$ ipython --no-banner

In [1]: import numpy as np

In [2]: np.set_printoptions(precision=2, suppress=True, linewidth=160)

In [3]: rnd = lambda a: np.round(a, 2) + 0

In [4]: A = np.array([[-2.0, -3.0, 0.0, -3.0, -3.0],
   ...:     [-3.0, -2.0, 0.0, -3.0, -3.0],
   ...:     [0.0, 0.0, -2.0, 0.0, 0.0],
   ...:     [-3.0, -3.0, 0.0, -2.0, -3.0],
   ...:     [-3.0, -3.0, 0.0, -3.0, -2.0]])

In [5]: A
Out[5]: 
array([[-2., -3.,  0., -3., -3.],
       [-3., -2.,  0., -3., -3.],
       [ 0.,  0., -2.,  0.,  0.],
       [-3., -3.,  0., -2., -3.],
       [-3., -3.,  0., -3., -2.]])

In [6]: # 2 groups of indices that never mix

In [7]: B = A / np.linalg.norm(A, axis=1, keepdims=True)

In [8]: gram = B @ B.T

In [9]: (np.abs(gram) > 0.9).astype(int)
Out[9]: 
array([[1, 1, 0, 1, 1],
       [1, 1, 0, 1, 1],
       [0, 0, 1, 0, 0],
       [1, 1, 0, 1, 1],
       [1, 1, 0, 1, 1]])

In [10]: (gram - 2 * np.eye(5)).round(6).argmax(axis=1)
Out[10]: array([1, 0, 0, 0, 0])

In [11]: rnd(np.linalg.norm(B, axis=1))
Out[11]: array([1., 1., 1., 1., 1.])

In [12]: rnd(np.linalg.det(A))
Out[12]: np.float64(22.0)

In [13]: rnd(np.linalg.matrix_power(A, 3))
Out[13]: 
array([[-332., -333.,    0., -333., -333.],
       [-333., -332.,    0., -333., -333.],
       [   0.,    0.,   -8.,    0.,    0.],
       [-333., -333.,    0., -332., -333.],
       [-333., -333.,    0., -333., -332.]])

In [14]: np.allclose(A @ A.T, A.T @ A)
Out[14]: True
